$ python -q
>>> import numpy as np
>>> np.set_printoptions(precision=2, suppress=True, linewidth=120, legacy="1.25")
>>> rng = np.random.default_rng(27482)
>>> theta = rng.uniform(0, 2 * np.pi, 18)
>>> Q, _ = np.linalg.qr(np.array([[0.1, -0.6], [-1.4, 0.8], [0.8, -0.7], [-0.7, -0.5], [-0.2, -1.4]]))
>>> J = 5 * np.c_[np.cos(theta), np.sin(theta)] @ Q.T
>>> print(J)
[[ 1.16 -3.66  2.49 -0.34  1.98]
 [-1.52  2.48 -2.02 -0.98 -3.39]
 [ 1.54 -0.66  1.05  2.14  4.06]
 [ 1.51 -2.52  2.04  0.95  3.36]
 [ 1.54 -2.27  1.91  1.16  3.53]
 [ 1.15 -3.67  2.5  -0.35  1.97]
 [ 0.56 -4.04  2.43 -1.58  0.17]
 [ 1.29  0.9   0.09  2.69  3.91]
 [-0.63 -2.82  1.24 -2.78 -2.71]
 [ 0.03 -3.77  2.05 -2.28 -1.2 ]
 [ 1.56 -0.9   1.18  2.02  4.03]
 [ 1.09  1.66 -0.41  2.82  3.6 ]
 [ 1.42 -3.02  2.26  0.49  2.92]
 [ 0.64  2.8  -1.23  2.79  2.73]
 [ 1.56 -0.93  1.2   2.01  4.03]
 [-1.57  1.77 -1.66 -1.52 -3.79]
 [-1.58  1.44 -1.48 -1.72 -3.91]
 [ 0.59 -4.04  2.44 -1.52  0.26]]
>>> Uu, sv, VT = np.linalg.svd(J)
>>> V = VT[:(sv > 1e-8).sum()]
>>> vec = J[2] + 3 * J[0] + rng.integers(2) * np.eye(5)[0]
>>> print(vec)
[  5.01 -11.65   8.53   1.11  10.  ]
>>> print(np.round(np.linalg.norm(vec - V.T @ V @ vec), 2))
0.0
>>> print(np.linalg.matrix_rank(np.vstack([J, vec])))
2
>>> print(np.allclose(V.T @ V @ vec, vec))
True
>>> print(np.diag(V.T @ V))
[0.1  0.65 0.26 0.32 0.67]
>>> Ac = J - J.mean(axis=0)
>>> Uu, sv, VT = np.linalg.svd(Ac, full_matrices=False)
>>> print(np.abs(Uu[:, 0]).argmax())
16
>>> print(np.round(sv ** 2 / (sv ** 2).sum(), 2) + 0)
[0.6 0.4 0.  0.  0. ]
>>> print(VT[0] * np.sign(VT[0, np.abs(VT[0]).argmax()]))
[ 0.31 -0.18  0.24  0.41  0.81]
>>> def softmax(z):
...     e = np.exp(z - z.max(axis=-1, keepdims=True))
...     return e / e.sum(axis=-1, keepdims=True)
... 
>>> print(np.round(softmax(J[1]), 2) + 0)
[0.02 0.94 0.01 0.03 0.  ]
>>> print(np.round(softmax(J[1] + 5), 2) + 0)
[0.02 0.94 0.01 0.03 0.  ]
>>> print(softmax(J).sum(axis=1))
[1. 1. 1. 1. 1. 1. 1. 1. 1. 1. 1. 1. 1. 1. 1. 1. 1. 1.]
>>> S = J @ J.T / np.sqrt(5)
>>> print(softmax(S)[1] @ J)
[-1.55  1.98 -1.76 -1.35 -3.65]
>>> print(softmax(S).round(6).argmax(axis=1))
[ 0  1  2  3  4  5  6  7  8  9 10 11 12 13 14 15 16 17]
>>> gram = np.cov(J, rowvar=False)
>>> print(np.argsort(-J.std(axis=0).round(6), kind="stable"))
[4 1 3 2 0]
>>> print(round(np.corrcoef(J[:, 0], J[:, 3])[0, 1], 2))
0.68
>>> print(gram)
[[ 1.31 -1.11  1.18  1.48  3.27]
 [-1.11  6.   -3.73  1.88 -1.03]
 [ 1.18 -3.73  2.54 -0.35  2.02]
 [ 1.48  1.88 -0.35  3.62  4.78]
 [ 3.27 -1.03  2.02  4.78  8.76]]
>>> print(np.corrcoef(J.T))
[[ 1.   -0.39  0.65  0.68  0.97]
 [-0.39  1.   -0.96  0.4  -0.14]
 [ 0.65 -0.96  1.   -0.12  0.43]
 [ 0.68  0.4  -0.12  1.    0.85]
 [ 0.97 -0.14  0.43  0.85  1.  ]]
>>> print(np.polyfit(J[:, 0], J[:, 3], 1))
[ 1.13 -0.43]
>>> Uu, sv, VT = np.linalg.svd(J)
>>> print(sv.round(2) + 0)
[16.88 12.85  0.    0.    0.  ]
>>> Y = Uu[:, :2] @ np.diag(sv[:2]) @ VT[:2]
>>> print(np.linalg.matrix_rank(J, rtol=0.05))
2
>>> print(np.linalg.matrix_rank(Y))
2
>>> print(np.round(np.abs(J - Y).max(), 2))
0.0
>>> X = np.load("block6.npy")
>>> print(X)
[[ 0.51  0.1   0.29  0.29 -0.49  0.49 -0.29]
 [ 0.1   0.98 -0.06 -0.06  0.1  -0.1   0.06]
 [ 0.29 -0.06  0.83 -0.17  0.29 -0.29  0.17]
 [ 0.29 -0.06 -0.17  0.83  0.29 -0.29  0.17]
 [-0.49  0.1   0.29  0.29  0.51  0.49 -0.29]
 [ 0.49 -0.1  -0.29 -0.29  0.49  0.51  0.29]
 [-0.29  0.06  0.17  0.17 -0.29  0.29  0.83]]
>>> w, V = np.linalg.eigh(X)
>>> vec = np.array([1, 1, 4, 3, 1, 2, 4])
>>> print(np.round(V * np.abs(w) @ V.T, 2) + 0)
[[1. 0. 0. 0. 0. 0. 0.]
 [0. 1. 0. 0. 0. 0. 0.]
 [0. 0. 1. 0. 0. 0. 0.]
 [0. 0. 0. 1. 0. 0. 0.]
 [0. 0. 0. 0. 1. 0. 0.]
 [0. 0. 0. 0. 0. 1. 0.]
 [0. 0. 0. 0. 0. 0. 1.]]
>>> print(np.linalg.eigvalsh(X[1:, 1:]))
[-0.51  1.    1.    1.    1.    1.  ]
>>> print(round(vec @ X @ vec, 2))
46.06
>>> print(round(float(vec @ X @ vec / (vec @ vec)), 2), np.round(w[0], 2), np.round(w[-1], 2))
0.96 -1.0 1.0
>>> print(V * np.maximum(w, 0) @ V.T)
[[ 0.76  0.05  0.15  0.15 -0.24  0.24 -0.15]
 [ 0.05  0.99 -0.03 -0.03  0.05 -0.05  0.03]
 [ 0.15 -0.03  0.91 -0.09  0.15 -0.15  0.09]
 [ 0.15 -0.03 -0.09  0.91  0.15 -0.15  0.09]
 [-0.24  0.05  0.15  0.15  0.76  0.24 -0.15]
 [ 0.24 -0.05 -0.15 -0.15  0.24  0.76  0.15]
 [-0.15  0.03  0.09  0.09 -0.15  0.15  0.91]]
>>> Q, V = np.linalg.qr(X[:, :3])[0], np.linalg.qr(X[:, 3:])[0]
>>> sv = np.linalg.svd(Q.T @ V, compute_uv=False)
>>> print(sv.round(2) + 0)
[0. 0. 0.]
>>> print(np.degrees(np.arccos(sv.clip(0, 1))))
[90. 90. 90.]
>>> print(np.round(np.linalg.norm(Q @ Q.T - V @ V.T, 2), 2))
1.0
>>> print((sv > 0.9).sum())
0
>>> f = np.array([-1, 3, 1])
>>> print(np.polyval(f, X[5]))
[2.22 0.7  0.04 0.04 2.22 2.28 1.79]
>>> print(np.convolve(X[5], f))
[-0.49  1.55  0.49 -0.68 -1.65  0.65  1.74  1.39  0.29]
>>> f, r1 = X[1], X[5]
>>> print(round(float(f @ r1), 2))
0.0
>>> p = (f @ r1) / (f @ f) * f
>>> print(p.round(2) + 0)
[0. 0. 0. 0. 0. 0. 0.]
>>> mat = np.loadtxt("a.csv", delimiter=",")
>>> print(mat)
[[-1.  0.  0.  0.  0.  0.  0.  0.  0.  0.  0.  0.]
 [ 0.  0.  0.  0.  0.  0.  0.  0.  0.  0.  0.  0.]
 [ 0.  0.  2.  0.  0.  0.  0.  0.  0.  0.  0.  0.]
 [ 0.  0.  0. -3.  0.  0.  0.  0.  0.  0.  0.  0.]
 [ 0.  0.  0.  0. -3.  0.  0.  0.  0.  0.  0.  0.]
 [ 0.  0.  0.  0.  0. -3.  0.  0.  0.  0.  0.  0.]
 [ 0.  0.  0.  0.  0.  0. -1.  0.  0.  0.  0.  0.]
 [ 0.  0.  0.  0.  0.  0.  0.  2.  0.  0.  0.  0.]
 [ 0.  0.  0.  0.  0.  0.  0.  0. -3.  0.  0.  0.]
 [ 0.  0.  0.  0.  0.  0.  0.  0.  0. -1.  0.  0.]
 [ 0.  0.  0.  0.  0.  0.  0.  0.  0.  0. -3.  0.]
 [ 0.  0.  0.  0.  0.  0.  0.  0.  0.  0.  0. -3.]]
>>> print(np.all(np.linalg.eigvalsh(mat) > 0))
False
>>> print([round(float(np.linalg.det(mat[:i, :i])), 2) + 0 for i in range(1, 13)])
[-1.0, 0.0, 0.0, 0.0, 0.0, 0.0, 0.0, 0.0, 0.0, 0.0, 0.0, 0.0]
>>> w, V = np.linalg.eigh(mat)
>>> vec = np.array([0, 0, 2, 1, 2, 0, 1, 0, 2, 1, 1, 2])
>>> print(vec @ mat @ vec)
-36.0
>>> print(np.abs(mat).sum(axis=1).max(), np.abs(w).max())
3.0 3.0
>>> print([round(float(x), 2) for x in np.linalg.svd(mat, compute_uv=False)[:3]])
[3.0, 3.0, 3.0]
>>> print(np.argsort(-np.linalg.norm(mat, axis=0).round(6), kind="stable")[:3])
[3 4 5]
>>> Y = X / np.linalg.norm(X, axis=1, keepdims=True)
>>> gram = Y @ Y.T
>>> print((np.abs(gram) > 0.9).astype(int))
[[1 0 0 0 0 0 0]
 [0 1 0 0 0 0 0]
 [0 0 1 0 0 0 0]
 [0 0 0 1 0 0 0]
 [0 0 0 0 1 0 0]
 [0 0 0 0 0 1 0]
 [0 0 0 0 0 0 1]]
>>> print(gram.round(2) + 0)
[[1. 0. 0. 0. 0. 0. 0.]
 [0. 1. 0. 0. 0. 0. 0.]
 [0. 0. 1. 0. 0. 0. 0.]
 [0. 0. 0. 1. 0. 0. 0.]
 [0. 0. 0. 0. 1. 0. 0.]
 [0. 0. 0. 0. 0. 1. 0.]
 [0. 0. 0. 0. 0. 0. 1.]]
>>> print(gram[4].round(2) + 0)
[0. 0. 0. 0. 1. 0. 0.]
>>> W0 = np.load("mat.npy")
>>> print(W0)
[[0 0 1 0 0 0 0 0 1 0 0]
 [0 0 0 1 1 1 0 1 0 1 0]
 [1 0 0 0 0 0 1 0 1 0 0]
 [0 1 0 0 1 0 0 1 0 1 1]
 [0 1 0 1 0 1 0 1 0 1 1]
 [0 1 0 0 1 0 0 1 0 1 1]
 [0 0 1 0 0 0 0 0 1 0 0]
 [0 1 0 1 1 1 0 0 0 0 0]
 [1 0 1 0 0 0 1 0 0 0 0]
 [0 1 0 1 1 1 0 0 0 0 1]
 [0 0 0 1 1 1 0 0 0 1 0]]
>>> # rows 3 and 5 are equal
>>> print(np.trace(W0 @ W0 @ W0) // 6)
19
>>> print(W0.sum(axis=0))
[2 5 3 5 6 5 2 4 3 5 4]
>>> print(W0 @ W0)
[[2 0 1 0 0 0 2 0 1 0 0]
 [0 5 0 3 4 3 0 3 0 3 4]
 [1 0 3 0 0 0 1 0 2 0 0]
 [0 3 0 5 4 5 0 2 0 3 2]
 [0 4 0 4 6 4 0 3 0 4 3]
 [0 3 0 5 4 5 0 2 0 3 2]
 [2 0 1 0 0 0 2 0 1 0 0]
 [0 3 0 2 3 2 0 4 0 4 3]
 [1 0 2 0 0 0 1 0 3 0 0]
 [0 3 0 3 4 3 0 4 0 5 3]
 [0 4 0 2 3 2 0 3 0 3 4]]
>>> low = np.diag(W0.sum(axis=1)) - W0
>>> print(round(np.linalg.det(low[1:, 1:])))
0
>>> print(low @ np.ones(11))
[0. 0. 0. 0. 0. 0. 0. 0. 0. 0. 0.]
>>> print(low)
[[ 2  0 -1  0  0  0  0  0 -1  0  0]
 [ 0  5  0 -1 -1 -1  0 -1  0 -1  0]
 [-1  0  3  0  0  0 -1  0 -1  0  0]
 [ 0 -1  0  5 -1  0  0 -1  0 -1 -1]
 [ 0 -1  0 -1  6 -1  0 -1  0 -1 -1]
 [ 0 -1  0  0 -1  5  0 -1  0 -1 -1]
 [ 0  0 -1  0  0  0  2  0 -1  0  0]
 [ 0 -1  0 -1 -1 -1  0  4  0  0  0]
 [-1  0 -1  0  0  0 -1  0  3  0  0]
 [ 0 -1  0 -1 -1 -1  0  0  0  5 -1]
 [ 0  0  0 -1 -1 -1  0  0  0 -1  4]]
